>>> import numpy as np
>>> from numpy import linalg as LA
>>> np.set_printoptions(suppress=True, linewidth=100)
>>> mat = np.loadtxt("data.csv", delimiter=",")
>>> mat
array([[-1.288,  2.198, -5.977,  1.163,  7.512],
       [ 8.214,  1.062, -5.289,  0.782, -1.677],
       [ 3.106, -7.017, -2.153,  1.178, -5.924],
       [ 3.011, -7.569,  5.725,  0.364,  0.856],
       [ 5.253,  0.861,  8.463,  0.163,  0.155],
       [-2.266,  4.955, -4.519, -0.683, -7.03 ],
       [ 1.238,  1.692, -8.779,  0.85 , -4.219],
       [ 1.692,  0.67 ,  6.28 ,  2.06 , -7.281],
       [ 2.195, -0.962,  7.169,  6.453,  1.107],
       [-3.365, -0.345,  4.184,  8.294,  1.503],
       [-2.058,  4.097,  7.481, -3.392,  3.392],
       [-7.11 ,  1.279,  4.711,  4.611, -2.087],
       [ 9.319,  0.12 ,  0.953,  0.586, -3.449],
       [-4.259,  8.449,  1.143,  1.441, -2.663],
       [-2.857,  3.553, -3.911, -1.024,  7.929],
       [-3.493, -4.138, -4.789,  0.868, -6.854],
       [ 0.721, -0.414, -8.638, -4.398, -2.313],
       [ 5.119,  1.999, -3.994, -4.559,  5.75 ],
       [-5.352, -1.305, -6.898, -1.743, -4.363],
       [ 8.39 ,  1.655, -4.565, -2.444, -0.238],
       [-7.723, -1.063, -4.989, -1.3  , -3.556],
       [-3.535, -7.413, -5.299,  0.109, -2.111],
       [-5.916, -5.564, -3.063,  0.077,  4.965],
       [ 1.159,  5.186,  7.37 ,  3.205,  2.678],
       [ 4.422, -0.723, -2.832,  8.356,  1.438]])
>>> vec = np.array([0, 1, 0, 1, 1])
>>> rhs = mat @ vec
>>> np.round(LA.pinv(mat) @ mat, 3) + 0
array([[1., 0., 0., 0., 0.],
       [0., 1., 0., 0., 0.],
       [0., 0., 1., 0., 0.],
       [0., 0., 0., 1., 0.],
       [0., 0., 0., 0., 1.]])
>>> np.round(LA.solve(mat.T @ mat, mat.T @ rhs), 3) + 0
array([0., 1., 0., 1., 1.])
>>> np.round(LA.lstsq(mat, rhs)[0], 3) + 0
array([0., 1., 0., 1., 1.])
>>> rng = np.random.default_rng(50)
>>> rhs = rhs + 0.3 * rng.normal(size=25)
>>> rhs.round(3)
array([ 11.019,   0.024, -11.562,  -6.765,   1.679,  -2.815,  -1.517,  -4.318,   6.671,   9.506,
         3.695,   3.748,  -2.906,   7.228,   9.648, -10.591,  -7.213,   3.268,  -7.471,  -1.357,
        -6.097,  -9.544,  -1.439,  10.833,   8.842])
>>> beta, *_ = LA.lstsq(mat, rhs)
>>> round(LA.norm(rhs - mat @ beta), 3)
np.float64(1.492)
>>> Xc = (mat - mat.mean(axis=0)) / mat.std(axis=0)
>>> np.argwhere(np.abs(Xc) > 2)
array([[ 9,  3],
       [13,  1],
       [24,  3]])
>>> np.round(Xc.std(axis=0), 3)
array([1., 1., 1., 1., 1.])
>>> beta = LA.lstsq(np.delete(Xc, 2, axis=1), Xc[:, 2])[0]
>>> beta.round(3)
array([0.104, 0.138, 0.414, 0.104])
>>> np.abs(beta).argmax()
np.int64(2)
>>> gram = np.cov(mat, rowvar=False)
>>> round(np.corrcoef(mat[:, 0], mat[:, 4])[0, 1], 3)
np.float64(0.025)
>>> np.round(LA.eigvalsh(gram)[::-1], 3)
array([35.718, 23.59 , 20.164, 14.424,  8.218])
>>> gram.shape
(5, 5)
>>> np.argwhere(np.triu(np.abs(np.corrcoef(mat.T)) > 0.8, 1))
array([], shape=(0, 2), dtype=int64)
>>> np.median(mat, axis=0)
array([ 0.721,  0.67 , -3.063,  0.586, -1.677])
>>> cent = np.array([[-3, 3, 0, -3, -3, 2],
...     [-3, -2, 3, -3, -3, -3],
...     [2, 1, -2, -2, -2, 3]])
>>> m1 = rng.normal(size=(11, 3)) @ cent + np.array([-2, 1, 5, -3, 2, -3])
>>> m1.round(3)
array([[ -3.204,  -2.781,   8.217,   0.32 ,   5.32 ,  -8.69 ],
       [ -3.415,   2.137,   5.079,  -6.17 ,  -1.17 ,  -1.75 ],
       [ -1.903,   1.666,   4.142, -10.921,  -5.921,   0.371],
       [  1.663,   2.348,   1.93 ,  -0.604,   4.396,  -0.008],
       [ -8.838,   6.978,   5.561,  -8.948,  -3.948,   0.402],
       [  0.952,   0.134,   3.968,   4.332,   9.332,  -4.343],
       [-10.848,   9.814,   5.26 ,  -7.071,  -2.071,   1.272],
       [ -5.642,  -2.319,   9.394,  -2.29 ,   2.71 ,  -8.984],
       [  2.057,  -0.231,   3.14 ,  -2.223,   2.777,  -1.785],
       [  4.753,  -1.306,   1.971,  -3.479,   1.521,  -0.645],
       [  5.111,   0.79 ,   0.792,   2.773,   7.773,  -0.393]])
>>> Y = m1 / np.sqrt((m1 ** 2).mean(axis=1, keepdims=True))
>>> Y[0].round(3)
array([-0.57 , -0.495,  1.462,  0.057,  0.947, -1.547])
>>> np.round(LA.norm(Y, axis=1), 3)
array([2.449, 2.449, 2.449, 2.449, 2.449, 2.449, 2.449, 2.449, 2.449, 2.449, 2.449])
>>> t = np.deg2rad(15)
>>> J = np.eye(3)
>>> J[np.ix_([1, 2], [1, 2])] = [[np.cos(t), -np.sin(t)], [np.sin(t), np.cos(t)]]
>>> J.round(3)
array([[ 1.   ,  0.   ,  0.   ],
       [ 0.   ,  0.966, -0.259],
       [ 0.   ,  0.259,  0.966]])
>>> w1 = np.array([[2, -2, 2, -1, 1], [-1, 0, 0, 0, -2], [-2, 2, -2, 1, 1]])
>>> beta = np.array([-5, 5, 2, 4, 0])
>>> act = np.maximum(J @ w1 + beta, 0)
>>> (act > 0).astype(int)
array([[0, 1, 1, 1, 1],
       [0, 1, 1, 1, 0],
       [0, 1, 1, 1, 1]])
>>> act.round(3)
array([[0.   , 3.   , 4.   , 3.   , 1.   ],
       [0.   , 4.482, 2.518, 3.741, 0.   ],
       [0.   , 6.932, 0.068, 4.966, 0.448]])
>>> cent = np.array([[-1, 5, -1], [2, 4, 5], [-5, -2, 5], [-4, 5, -2], [-2, 4, 0]])
>>> np.round(act @ cent, 3)
array([[-28.   ,  23.   ,  29.   ],
       [-18.588,  31.6  ,  27.518],
       [ -7.237,  54.214,  25.068]])
>>> (act @ cent).round(6).argmax(axis=1)
array([2, 1, 1])
>>> X = np.load("w.npy")
>>> X
array([[ -2,  -2,  -2,  -2,  -2],
       [ -2,  -4,  -4,  -4,  -4],
       [ -2,  -4,  -6,  -6,  -6],
       [ -2,  -4,  -6,  -8,  -8],
       [ -2,  -4,  -6,  -8, -10]])
>>> # equal to its transpose
>>> ev, vecs = LA.eigh(X)
>>> ev.round(3)
array([-24.687,  -2.897,  -1.166,  -0.707,  -0.543])
>>> np.round(vecs @ np.diag(ev) @ vecs.T, 3)
array([[ -2.,  -2.,  -2.,  -2.,  -2.],
       [ -2.,  -4.,  -4.,  -4.,  -4.],
       [ -2.,  -4.,  -6.,  -6.,  -6.],
       [ -2.,  -4.,  -6.,  -8.,  -8.],
       [ -2.,  -4.,  -6.,  -8., -10.]])
>>> np.round(vecs.T @ X @ vecs, 3) + 0
array([[-24.687,   0.   ,   0.   ,   0.   ,   0.   ],
       [  0.   ,  -2.897,   0.   ,   0.   ,   0.   ],
       [  0.   ,   0.   ,  -1.166,   0.   ,   0.   ],
       [  0.   ,   0.   ,   0.   ,  -0.707,   0.   ],
       [  0.   ,   0.   ,   0.   ,   0.   ,  -0.543]])
>>> np.round(vecs.T @ vecs, 3) + 0
array([[1., 0., 0., 0., 0.],
       [0., 1., 0., 0., 0.],
       [0., 0., 1., 0., 0.],
       [0., 0., 0., 1., 0.],
       [0., 0., 0., 0., 1.]])
>>> u, v = X[2], X[1]
>>> u @ u
np.int64(128)
>>> p = (u @ v) / (u @ u) * u
>>> np.round(v - p, 3)
array([-0.562, -1.125,  0.312,  0.312,  0.312])
>>> vec = np.array([2, 3, -2, 1, 2])
>>> h = np.maximum(X @ vec, 0)
>>> np.maximum(X @ vec, 0) - np.maximum(-X @ vec, 0)
array([-12, -20, -22, -28, -32])
>>> h
array([0, 0, 0, 0, 0])
>>> np.flatnonzero(h > 1e-9)
array([], dtype=int64)
>>> u = np.array([0, -4, -1, 0, 5])
>>> Y = X + np.outer(u, np.eye(5)[4])
>>> Y
array([[-2., -2., -2., -2., -2.],
       [-2., -4., -4., -4., -8.],
       [-2., -4., -6., -6., -7.],
       [-2., -4., -6., -8., -8.],
       [-2., -4., -6., -8., -5.]])
>>> round(LA.det(Y) / LA.det(X), 3), round(1 + LA.solve(X, u)[4], 3)
(np.float64(-1.5), np.float64(-1.5))
>>> np.round(LA.eigvals(Y), 3)
array([-24.076+0.j   ,   2.267+0.j   ,  -1.801+0.j   ,  -0.694+0.077j,  -0.694-0.077j])
>>> round(float(LA.det(Y.T)), 3)
48.0
>>> F = np.load("sample3.npy")
>>> F
array([[ 3.721,  0.9  ,  1.1  , -1.2  ],
       [ 2.512,  0.6  ,  0.9  ,  1.6  ],
       [-9.185, -2.3  ,  0.6  , -1.9  ],
       [ 1.647,  0.4  , -0.5  , -1.1  ],
       [-2.386, -0.6  ,  0.1  ,  1.   ],
       [-2.478, -0.6  , -1.   ,  2.5  ],
       [-9.65 , -2.4  ,  1.6  , -0.3  ],
       [-0.564, -0.1  , -0.2  ,  0.7  ],
       [-4.522, -1.1  ,  0.4  ,  0.1  ],
       [ 0.797,  0.2  ,  0.   ,  0.1  ],
       [ 2.138,  0.5  , -0.1  , -1.   ],
       [-4.869, -1.2  ,  1.9  , -0.6  ],
       [-5.882, -1.5  , -1.6  ,  1.4  ],
       [-6.109, -1.5  , -0.9  ,  1.4  ],
       [-1.144, -0.3  , -0.3  , -1.5  ],
       [-4.346, -1.1  ,  1.9  ,  0.3  ],
       [ 4.755,  1.2  , -0.2  ,  0.4  ],
       [ 3.374,  0.8  , -1.3  ,  0.6  ]])
>>> # column 0 is much longer than the rest
>>> left, sigma, vt = LA.svd(F)
>>> np.argmax(sigma[:-1] / (sigma[1:] + 1e-6)) + 1
np.int64(3)
>>> sigma.round(3)
array([20.33 ,  5.469,  3.509,  0.092])
>>> Y = left[:, :3] @ np.diag(sigma[:3]) @ vt[:3]
>>> LA.matrix_rank(Y)
np.int64(3)
>>> np.round(LA.norm(F - Y) / LA.norm(F), 3)
np.float64(0.004)
>>> LA.matrix_rank(F, rtol=0.05)
np.int64(3)
>>> u, v = F[15], F[9]
>>> round(u @ u, 3)
np.float64(23.798)
>>> p = (u @ v) / (u @ u) * u
>>> np.round(np.outer(u, v), 3)
array([[-3.464, -0.869, -0.   , -0.435],
       [-0.877, -0.22 , -0.   , -0.11 ],
       [ 1.514,  0.38 ,  0.   ,  0.19 ],
       [ 0.239,  0.06 ,  0.   ,  0.03 ]])
>>> LA.matrix_rank(np.outer(u, v))
np.int64(1)
>>> np.round(LA.norm(u + v) ** 2 + LA.norm(u - v) ** 2, 3)
np.float64(48.966)
>>> gram = np.cov(F, rowvar=False)
>>> np.round(np.polyfit(F[:, 3], F[:, 2], 1), 3)
array([-0.334,  0.18 ])
>>> np.round(F.std(axis=0), 3)
array([4.284, 1.062, 1.014, 1.166])
>>> round(float(np.corrcoef(F[:, 3], F[:, 2])[0, 1]), 3)
-0.384
>>> np.round(np.median(F, axis=0), 3)
array([-1.765, -0.45 , -0.05 ,  0.2  ])
>>> t = np.radians(135)
>>> r_ = np.eye(4)
>>> r_[2, 2] = r_[0, 0] = np.cos(t)
>>> r_[2, 0], r_[0, 2] = -np.sin(t), np.sin(t)
>>> r_.round(3)
array([[-0.707,  0.   ,  0.707,  0.   ],
       [ 0.   ,  1.   ,  0.   ,  0.   ],
       [-0.707,  0.   , -0.707,  0.   ],
       [ 0.   ,  0.   ,  0.   ,  1.   ]])
>>> Y = F @ r_.T
>>> round(float(LA.det(r_)), 3), np.round(np.trace(r_), 3)
(1.0, np.float64(0.586))
>>> np.round(np.abs(Y - F).max(axis=0), 3)
array([17.605,  0.   ,  6.891,  0.   ])
>>> D = LA.norm(F[:, None] - F[None], axis=-1)
>>> (D + 1e9 * np.eye(18)).round(6).argmin(axis=1)
array([10,  9,  6, 10,  5,  4,  2,  9, 15,  7,  3, 15, 13, 12,  7, 11, 17, 16])
>>> np.unravel_index(D.round(6).argmax(), D.shape)
(np.int64(6), np.int64(16))
>>> np.flatnonzero(D[1] < D.mean() / 2)
array([ 1,  9, 10, 17])
>>> D.shape
(18, 18)
>>> M = np.load("out19.npy")
>>> M
array([[-9,  9,  0,  4,  6,  3,  5],
       [ 9, -9,  9,  0,  4,  6,  3],
       [ 0,  9, -9,  9,  0,  4,  6],
       [ 4,  0,  9, -9,  9,  0,  4],
       [ 6,  4,  0,  9, -9,  9,  0],
       [ 3,  6,  4,  0,  9, -9,  9],
       [ 5,  3,  6,  4,  0,  9, -9]])
>>> # symmetric
>>> def softmax(z):
...     e = np.exp(z - z.max(axis=-1, keepdims=True))
...     return e / e.sum(axis=-1, keepdims=True)
... 
>>> np.round(softmax(M[1] + -3), 3) + 0
array([0.486, 0.   , 0.486, 0.   , 0.003, 0.024, 0.001])
>>> np.round(softmax(M[1]), 3) + 0
array([0.486, 0.   , 0.486, 0.   , 0.003, 0.024, 0.001])
>>> S = M @ M.T / np.sqrt(7)
>>> np.round(softmax(S + np.triu(np.full(S.shape, -np.inf), 1)), 3) + 0
array([[1., 0., 0., 0., 0., 0., 0.],
       [0., 1., 0., 0., 0., 0., 0.],
       [0., 0., 1., 0., 0., 0., 0.],
       [0., 0., 0., 1., 0., 0., 0.],
       [0., 0., 0., 0., 1., 0., 0.],
       [0., 0., 0., 0., 0., 1., 0.],
       [0., 0., 0., 0., 0., 0., 1.]])
>>> left, sigma, vt = LA.svd(M, full_matrices=False)
>>> sigma.round(3)
array([26.719, 24.424, 19.403, 12.466,  8.701,  5.218,  4.875])
>>> np.round(np.cumsum(sigma ** 2) / np.sum(sigma ** 2), 3)
array([0.363, 0.666, 0.857, 0.936, 0.974, 0.988, 1.   ])
>>> np.round(vt @ vt.T, 3) + 0
array([[1., 0., 0., 0., 0., 0., 0.],
       [0., 1., 0., 0., 0., 0., 0.],
       [0., 0., 1., 0., 0., 0., 0.],
       [0., 0., 0., 1., 0., 0., 0.],
       [0., 0., 0., 0., 1., 0., 0.],
       [0., 0., 0., 0., 0., 1., 0.],
       [0., 0., 0., 0., 0., 0., 1.]])
>>> np.round(left.T @ left, 3) + 0
array([[1., 0., 0., 0., 0., 0., 0.],
       [0., 1., 0., 0., 0., 0., 0.],
       [0., 0., 1., 0., 0., 0., 0.],
       [0., 0., 0., 1., 0., 0., 0.],
       [0., 0., 0., 0., 1., 0., 0.],
       [0., 0., 0., 0., 0., 1., 0.],
       [0., 0., 0., 0., 0., 0., 1.]])
>>> np.round(sigma / sigma[0], 3)
array([1.   , 0.914, 0.726, 0.467, 0.326, 0.195, 0.182])
>>> np.round(LA.norm(M, axis=1), 3)
array([15.748, 17.436, 17.176, 16.583, 17.176, 17.436, 15.748])
>>> round(float(LA.norm(M, "nuc")), 3)
101.806
>>> round(LA.norm(M) ** 2 / LA.norm(M, 2) ** 2, 3)
np.float64(2.758)
>>> np.round(LA.norm(M, 1), 3), np.round(LA.norm(M, np.inf), 3)
(np.float64(40.0), np.float64(40.0))
>>> round(float(LA.norm(M[2] - M[0])), 3)
15.0
>>> LA.norm(M, axis=1).argmax()
np.int64(1)
>>> data = np.loadtxt("run19.csv", delimiter=",")
>>> data
array([[ 1.474,  1.3  , -0.4  , -1.   , -0.8  ,  0.5  ],
       [-1.78 , -0.2  ,  0.6  ,  0.9  , -0.9  , -0.6  ],
       [ 0.932, -1.2  ,  1.1  ,  0.8  , -2.5  ,  0.3  ],
       [ 0.892, -0.6  ,  0.4  ,  0.4  , -1.9  ,  0.3  ],
       [ 0.933,  2.2  ,  1.6  ,  1.7  ,  0.   ,  0.3  ],
       [-4.492,  0.1  , -0.7  ,  2.3  ,  0.5  , -1.5  ],
       [ 1.199,  0.8  ,  2.   ,  1.7  ,  0.3  ,  0.4  ],
       [-5.067,  0.6  ,  0.1  ,  0.2  ,  2.   , -1.7  ],
       [-2.376,  0.9  ,  1.1  ,  0.4  ,  1.5  , -0.8  ],
       [-1.473, -1.8  ,  1.4  , -0.5  ,  1.   , -0.5  ],
       [ 1.183, -2.2  ,  0.3  ,  1.1  , -0.9  ,  0.4  ],
       [ 0.314,  1.1  , -1.5  ,  0.7  , -1.2  ,  0.1  ],
       [ 1.77 , -1.4  , -0.4  ,  1.1  , -1.5  ,  0.6  ],
       [ 0.011, -1.8  , -0.5  , -0.1  , -0.7  ,  0.   ],
       [ 4.197,  0.9  ,  0.5  ,  1.1  , -0.2  ,  1.4  ],
       [ 3.572,  0.7  , -1.2  ,  0.   , -1.   ,  1.2  ],
       [ 0.924, -0.4  ,  0.4  ,  0.3  ,  0.7  ,  0.3  ],
       [-4.185, -0.4  , -1.8  ,  1.6  ,  0.4  , -1.4  ],
       [ 1.508, -0.7  , -1.3  , -0.7  , -0.6  ,  0.5  ],
       [-0.308,  0.2  , -1.2  , -0.7  , -0.7  , -0.1  ],
       [ 0.895,  0.1  , -1.1  ,  0.5  , -0.1  ,  0.3  ],
       [-1.805, -0.4  ,  0.3  , -0.8  , -0.6  , -0.6  ],
       [-5.36 ,  0.9  , -0.6  ,  0.6  , -1.8  , -1.8  ],
       [ 0.893,  0.   , -1.3  ,  0.   ,  1.1  ,  0.3  ],
       [ 3.907,  0.6  , -1.4  , -1.1  ,  0.1  ,  1.3  ],
       [-1.448,  1.5  ,  1.3  ,  1.2  , -0.8  , -0.5  ],
       [-5.099, -1.7  , -0.3  ,  0.   , -0.4  , -1.7  ],
       [ 4.214, -0.5  ,  0.   ,  1.7  , -1.2  ,  1.4  ],
       [ 3.3  ,  1.4  , -0.5  , -0.2  , -1.3  ,  1.1  ],
       [-4.488, -0.4  , -0.5  ,  0.8  ,  0.   , -1.5  ],
       [ 2.108, -0.9  , -0.6  , -0.8  , -1.9  ,  0.7  ],
       [-2.41 ,  0.5  ,  1.7  , -0.4  ,  1.1  , -0.8  ],
       [-2.699,  0.8  , -0.7  ,  0.7  , -2.4  , -0.9  ]])
>>> np.round(data.mean(axis=0), 3)
array([-0.266,  0.   , -0.097,  0.409, -0.445, -0.091])
>>> np.zeros(33, 6)
Traceback (most recent call last):
  File "<python-input-125>", line 1, in <module>
    np.zeros(33, 6)
    ~~~~~~~~^^^^^^^
TypeError: Cannot interpret '6' as a data type
>>> np.unravel_index(np.abs(data).argmax(), data.shape)
(np.int64(22), np.int64(0))
>>> LA.rank(data)
Traceback (most recent call last):
  File "<python-input-127>", line 1, in <module>
    LA.rank(data)
    ^^^^^^^
AttributeError: module 'numpy.linalg' has no attribute 'rank'
>>> np.round(LA.svd(data, compute_uv=False), 3)
array([17.185,  7.123,  6.352,  5.787,  4.426,  0.031])
>>> np.count_nonzero(data)
np.int64(190)
>>> np.abs(data).max()
np.float64(5.36)
